% ipython --no-banner

In [1]: import numpy as np

In [2]: import numpy.linalg as la

In [3]: np.set_printoptions(precision=2, suppress=True, linewidth=160, floatmode="fixed")

In [4]: rng = np.random.default_rng(77)

In [5]: z = rng.integers(0, 3, 5)

In [6]: X = (z[:, None] == z) * 2 + np.eye(5)

In [7]: X
Out[7]: 
array([[3.00, 0.00, 0.00, 0.00, 0.00],
       [0.00, 3.00, 0.00, 0.00, 2.00],
       [0.00, 0.00, 3.00, 2.00, 0.00],
       [0.00, 0.00, 2.00, 3.00, 0.00],
       [0.00, 2.00, 0.00, 0.00, 3.00]])

In [8]: # splits into 3 blocks

In [9]: left, sigma, Vh = la.svd(X, full_matrices=False)

In [10]: left.shape, sigma.shape, Vh.shape
Out[10]: ((5, 5), (5,), (5, 5))

In [11]: np.cumsum(sigma ** 2) / np.sum(sigma ** 2)
Out[11]: array([0.41, 0.82, 0.97, 0.98, 1.00])

In [12]: np.round(Vh @ Vh.T, 2) + 0
Out[12]: 
array([[1.00, 0.00, 0.00, 0.00, 0.00],
       [0.00, 1.00, 0.00, 0.00, 0.00],
       [0.00, 0.00, 1.00, 0.00, 0.00],
       [0.00, 0.00, 0.00, 1.00, 0.00],
       [0.00, 0.00, 0.00, 0.00, 1.00]])

In [13]: np.round(np.sqrt((sigma ** 2).sum()), 2), round(la.norm(X), 2)
Out[13]: (np.float64(7.81), np.float64(7.81))

In [14]: np.allclose(left * sigma @ Vh, X)
Out[14]: True

In [15]: np.round(left.T @ left, 2) + 0
Out[15]: 
array([[1.00, 0.00, 0.00, 0.00, 0.00],
       [0.00, 1.00, 0.00, 0.00, 0.00],
       [0.00, 0.00, 1.00, 0.00, 0.00],
       [0.00, 0.00, 0.00, 1.00, 0.00],
       [0.00, 0.00, 0.00, 0.00, 1.00]])

In [16]: np.round(left.T @ X @ Vh.T, 2) + 0
Out[16]: 
array([[5.00, 0.00, 0.00, 0.00, 0.00],
       [0.00, 5.00, 0.00, 0.00, 0.00],
       [0.00, 0.00, 3.00, 0.00, 0.00],
       [0.00, 0.00, 0.00, 1.00, 0.00],
       [0.00, 0.00, 0.00, 0.00, 1.00]])

In [17]: out = X[0, 0] * X[1:] - np.outer(X[1:, 0], X[0])

In [18]: out
Out[18]: 
array([[0.00, 9.00, 0.00, 0.00, 6.00],
       [0.00, 0.00, 9.00, 6.00, 0.00],
       [0.00, 0.00, 6.00, 9.00, 0.00],
       [0.00, 6.00, 0.00, 0.00, 9.00]])

In [19]: X[:, 0] / X[0, 0]
Out[19]: array([1.00, 0.00, 0.00, 0.00, 0.00])

In [20]: np.flatnonzero(~out.round(6).any(axis=1))
Out[20]: array([], dtype=int64)

In [21]: la.matrix_rank(out), la.matrix_rank(X)
Out[21]: (np.int64(4), np.int64(5))
